% ipython --no-banner

In [1]: import numpy as np

In [2]: np.set_printoptions(precision=1, suppress=True, linewidth=160)

In [3]: arr = np.load("mat.npy")

In [4]: print(arr)
[[-1  0  1  2  3  4]
 [ 5  6  7  8  9 10]
 [11 12 13 14 15 16]
 [17 18 19 20 21 22]
 [23 24 25 26 27 28]]

In [5]: def softmax(z):
   ...:     e = np.exp(z - z.max(axis=-1, keepdims=True))
   ...:     return e / e.sum(axis=-1, keepdims=True)
   ...: 

In [6]: print(np.round(softmax(arr[0]), 1) + 0)
[0.  0.  0.  0.1 0.2 0.6]

In [7]: print(np.round(softmax(arr[0] + -3), 1) + 0)
[0.  0.  0.  0.1 0.2 0.6]

In [8]: S = arr @ arr.T / np.sqrt(6)

In [9]: print(softmax(S).round(6).argmax(axis=1))
[4 4 4 4 4]

In [10]: data = np.array([[-2, 0, 0, 0, 0, 3, 2, -3, 2],
    ...:     [-3, 0, -3, -1, 3, -2, -2, -3, -2],
    ...:     [-1, 3, 0, 3, 0, -1, -2, -1, -2],
    ...:     [-3, -2, -2, 1, -1, -2, 1, -3, -2],
    ...:     [1, -3, 1, 3, 0, 0, 2, -3, -1],
    ...:     [-2, -2, -2, -1, -1, -2, 3, -2, 3],
    ...:     [-3, -1, 3, 1, -1, -1, -1, 1, -3],
    ...:     [2, -3, 1, -2, 2, 0, -1, -2, -1],
    ...:     [3, 2, 2, 2, -3, 2, 1, 2, 2],
    ...:     [2, -3, -3, 0, -3, 1, 2, -3, 2]])

In [11]: data[3] = data[0]

In [12]: print(data)
[[-2  0  0  0  0  3  2 -3  2]
 [-3  0 -3 -1  3 -2 -2 -3 -2]
 [-1  3  0  3  0 -1 -2 -1 -2]
 [-2  0  0  0  0  3  2 -3  2]
 [ 1 -3  1  3  0  0  2 -3 -1]
 [-2 -2 -2 -1 -1 -2  3 -2  3]
 [-3 -1  3  1 -1 -1 -1  1 -3]
 [ 2 -3  1 -2  2  0 -1 -2 -1]
 [ 3  2  2  2 -3  2  1  2  2]
 [ 2 -3 -3  0 -3  1  2 -3  2]]

In [13]: x0 = np.array([0, 2, 1, 1, -1, 2, -2, -2, 0])

In [14]: y = data @ x0

In [15]: b, lr = np.zeros(9), 1 / np.linalg.norm(data, 2) ** 2

In [16]: for i in range(150):
    ...:     b -= lr * data.T @ (data @ b - y)
    ...:     if i % 50 == 0: print(i, round(np.linalg.norm(data @ b - y), 1))
    ...: 
0 15.2
50 1.0
100 0.4

In [17]: print(round(np.linalg.cond(data), 1))
276.3

In [18]: Uu, sig, Vh = np.linalg.svd(data)

In [19]: print(np.argmax(sig[:-1] / (sig[1:] + 1e-6)) + 1)
8

In [20]: A2 = Uu[:, :8] @ np.diag(sig[:8]) @ Vh[:8]

In [21]: print(A2.round(1) + 0)
[[-2.  0.  0.  0.  0.  3.  2. -3.  2.]
 [-3.  0. -3. -1.  3. -2. -2. -3. -2.]
 [-1.  3.  0.  3.  0. -1. -2. -1. -2.]
 [-2.  0.  0.  0.  0.  3.  2. -3.  2.]
 [ 1. -3.  1.  3.  0.  0.  2. -3. -1.]
 [-2. -2. -2. -1. -1. -2.  3. -2.  3.]
 [-3. -1.  3.  1. -1. -1. -1.  1. -3.]
 [ 2. -3.  1. -2.  2.  0. -1. -2. -1.]
 [ 3.  2.  2.  2. -3.  2.  1.  2.  2.]
 [ 2. -3. -3.  0. -3.  1.  2. -3.  2.]]

In [22]: print(np.round(np.linalg.norm(data - A2, 2), 1), round(float(sig[8]), 1))
0.0 0.0

In [23]: print(np.linalg.matrix_rank(data, rtol=0.05))
8

In [24]: print(round(np.linalg.norm(data - A2) / np.linalg.norm(data), 1))
0.0

In [25]: print(np.round(np.abs(data - A2).max(), 1))
0.0
